% python3 -q
>>> import numpy as np
>>> np.set_printoptions(precision=2, suppress=True, linewidth=200)
>>> rd = lambda a: np.round(a, 2) + 0
>>> M = np.array([[-6, 4, -2, -3, -7, 6, 5, 8, -6, 9],
...     [9, -7, 5, 0, 6, -7, -4, 6, 1, 0],
...     [-6, -6, 8, 0, 3, -1, 7, 7, -2, 9],
...     [5, -1, 3, 3, 6, 4, -8, -4, 4, 0],
...     [-6, -2, 7, -9, 5, -6, -3, -9, 5, 3]])
>>> M[2] = M[0]
>>> M
array([[-6,  4, -2, -3, -7,  6,  5,  8, -6,  9],
       [ 9, -7,  5,  0,  6, -7, -4,  6,  1,  0],
       [-6,  4, -2, -3, -7,  6,  5,  8, -6,  9],
       [ 5, -1,  3,  3,  6,  4, -8, -4,  4,  0],
       [-6, -2,  7, -9,  5, -6, -3, -9,  5,  3]])
>>> U, sigma, Vt = np.linalg.svd(M)
>>> rd(sigma)
array([30.73, 17.72, 13.78, 10.19,  0.  ])
>>> B = U[:, :4] @ np.diag(sigma[:4]) @ Vt[:4]
>>> rd(B)
array([[-6.,  4., -2., -3., -7.,  6.,  5.,  8., -6.,  9.],
       [ 9., -7.,  5.,  0.,  6., -7., -4.,  6.,  1.,  0.],
       [-6.,  4., -2., -3., -7.,  6.,  5.,  8., -6.,  9.],
       [ 5., -1.,  3.,  3.,  6.,  4., -8., -4.,  4.,  0.],
       [-6., -2.,  7., -9.,  5., -6., -3., -9.,  5.,  3.]])
>>> rd(np.linalg.norm(M - B, 2)), rd(sigma[4])
(np.float64(0.0), np.float64(0.0))
>>> np.linalg.matrix_rank(B)
np.int64(4)
>>> rd(np.abs(M - B).max())
np.float64(0.0)
>>> rank = np.linalg.matrix_rank(M)
>>> rank
np.int64(4)
>>> null = np.linalg.svd(M)[2][rank:].T
>>> null.shape
(10, 6)
>>> [int(np.linalg.matrix_rank(M[:i])) for i in range(1, len(M) + 1)]
[1, 2, 2, 3, 4]
>>> np.allclose(M @ null, 0)
True
>>> X = np.load("block10.npy")
>>> X
array([[0, 0, 0, 1, 0, 0],
       [0, 0, 0, 0, 1, 1],
       [0, 0, 0, 1, 0, 0],
       [1, 0, 1, 0, 0, 0],
       [0, 1, 0, 0, 0, 1],
       [0, 1, 0, 0, 1, 0]])
>>> # column 2 repeats column 0
>>> B = np.array([[-9, -3], [9, 9], [9, 7], [-8, -5], [7, 9], [9, 1]])
>>> np.einsum("ij,ij->i", X, X)
array([1, 2, 1, 2, 2, 2])
>>> B @ X
Traceback (most recent call last):
  File "<python-input-24>", line 1, in <module>
    B @ X
    ~~^~~
ValueError: matmul: Input operand 1 has a mismatch in its core dimension 0, with gufunc signature (n?,k),(k,m?)->(n?,m?) (size 6 is different from 2)
>>> np.einsum("ik,kj->ij", X, B)
array([[-8, -5],
       [16, 10],
       [-8, -5],
       [ 0,  4],
       [18, 10],
       [16, 18]])
>>> np.vstack([X, B.T]).shape
(8, 6)
